In [1]: import numpy as np

In [2]: np.set_printoptions(precision=3, suppress=True, linewidth=200)

In [3]: A = np.loadtxt("test15.csv", delimiter=",")

In [4]: print(A)
[[ 11.147   1.195   4.741  -5.479  -4.283   7.147  -8.386  -1.069   5.783  -0.306]
 [ 12.794   2.283   9.027   4.724  -9.153   4.826 -12.075  -4.288   5.959   0.908]
 [ 16.127  -4.284  12.376  -7.216 -12.12   13.195  -0.643   4.853  -2.825   6.004]
 [  9.608  -4.165   5.773 -13.11   -5.966  10.374   3.264   7.207  -3.097   4.558]
 [ 11.204   1.318   9.24    7.039  -8.904   4.126  -8.897  -3.81    3.083   2.89 ]]

In [5]: Uu, sig, VT = np.linalg.svd(A)

In [6]: print(np.argmax(sig[:-1] / (sig[1:] + 1e-6)) + 1)
3

In [7]: B = Uu[:, :3] @ np.diag(sig[:3]) @ VT[:3]

In [8]: np.linalg.matrix_rank(B)
Out[8]: np.int64(3)

In [9]: [round(float(x), 3) for x in np.linalg.svd(A, compute_uv=False)[:3]]
Out[9]: [45.239, 25.997, 10.124]

In [10]: np.linalg.cond(A) > 100
Out[10]: np.False_

In [11]: np.argsort(-np.linalg.norm(A, axis=0).round(6), kind="stable")[:3]
Out[11]: array([0, 2, 5])

In [12]: np.linalg.matrix_rank(A, rtol=0.1)
Out[12]: np.int64(3)

In [13]: np.round(A[3] @ A[2], 3)
Out[13]: np.float64(617.024)

In [14]: print(round(float(np.linalg.norm(A, 2)), 3))
45.239

In [15]: np.linalg.norm(A, axis=1)
Out[15]: array([18.778, 24.089, 29.541, 23.474, 21.68 ])

In [16]: print(np.linalg.norm(A, axis=1).argmax())
2

In [17]: round(float(np.linalg.norm(A[3] - A[2])), 3)
Out[17]: 13.771

In [18]: B = np.array([[1, 1, 1],
    ...:     [1, 2, 2],
    ...:     [2, 2, 0],
    ...:     [0, 1, 2],
    ...:     [1, 1, 0],
    ...:     [2, 0, 2],
    ...:     [0, 1, 0],
    ...:     [1, 1, 2],
    ...:     [1, 2, 0],
    ...:     [2, 0, 1]])

In [19]: np.einsum("ij,ij->i", A, A)
Out[19]: array([352.608, 580.296, 872.665, 551.035, 470.027])

In [20]: np.vstack([A, B.T]).shape
Out[20]: (8, 10)

In [21]: print(np.linalg.matrix_rank(np.vstack([A, B.T])))
8
